% python3 -q
>>> import numpy as np
>>> np.set_printoptions(precision=3, suppress=True, linewidth=100)
>>> tidy = lambda a: np.round(a, 3) + 0
>>> J = np.loadtxt("mat.csv", delimiter=",")
>>> J
array([[ 0.,  1.,  2., -2.],
       [ 1.,  0.,  0.,  0.],
       [ 2.,  0.,  0.,  0.],
       [-2.,  0.,  0.,  0.]])
>>> def softmax(z):
...     e = np.exp(z - z.max(axis=-1, keepdims=True))
...     return e / e.sum(axis=-1, keepdims=True)
... 
>>> tidy(softmax(J).sum(axis=1))
array([1., 1., 1., 1.])
>>> tidy(softmax(J[2]))
array([0.711, 0.096, 0.096, 0.096])
>>> tidy(softmax(J[2] + 5))
array([0.711, 0.096, 0.096, 0.096])
>>> S = J @ J.T / np.sqrt(4)
>>> tidy(softmax(S)[2] @ J)
array([ 1.532,  0.089,  0.178, -0.178])
>>> tidy(softmax(S + np.triu(np.full(S.shape, -np.inf), 1)))
array([[1.   , 0.   , 0.   , 0.   ],
       [0.378, 0.622, 0.   , 0.   ],
       [0.09 , 0.245, 0.665, 0.   ],
       [0.112, 0.041, 0.015, 0.831]])
>>> np.all(np.linalg.eigvalsh(J) > 0)
np.False_
>>> [round(float(np.linalg.det(J[:i, :i])), 2) + 0 for i in range(1, 5)]
[0.0, -1.0, 0.0, 0.0]
>>> vals, V = np.linalg.eigh(J)
>>> np.abs(V[:, -1]).round(6).argmax()
np.int64(0)
>>> tidy(V.T @ J @ V)
array([[-3.,  0.,  0.,  0.],
       [ 0.,  0.,  0.,  0.],
       [ 0.,  0.,  0.,  0.],
       [ 0.,  0.,  0.,  3.]])
>>> vals.sum(), np.trace(J)
(np.float64(0.0), np.float64(0.0))
>>> (vals > 1e-8).sum(), (vals < -1e-8).sum()
(np.int64(1), np.int64(1))
>>> vals
array([-3.,  0.,  0.,  3.])
>>> tidy(np.linalg.svd(J, compute_uv=False))
array([3., 3., 0., 0.])
>>> tidy(V.T @ V)
array([[1., 0., 0., 0.],
       [0., 1., 0., 0.],
       [0., 0., 1., 0.],
       [0., 0., 0., 1.]])
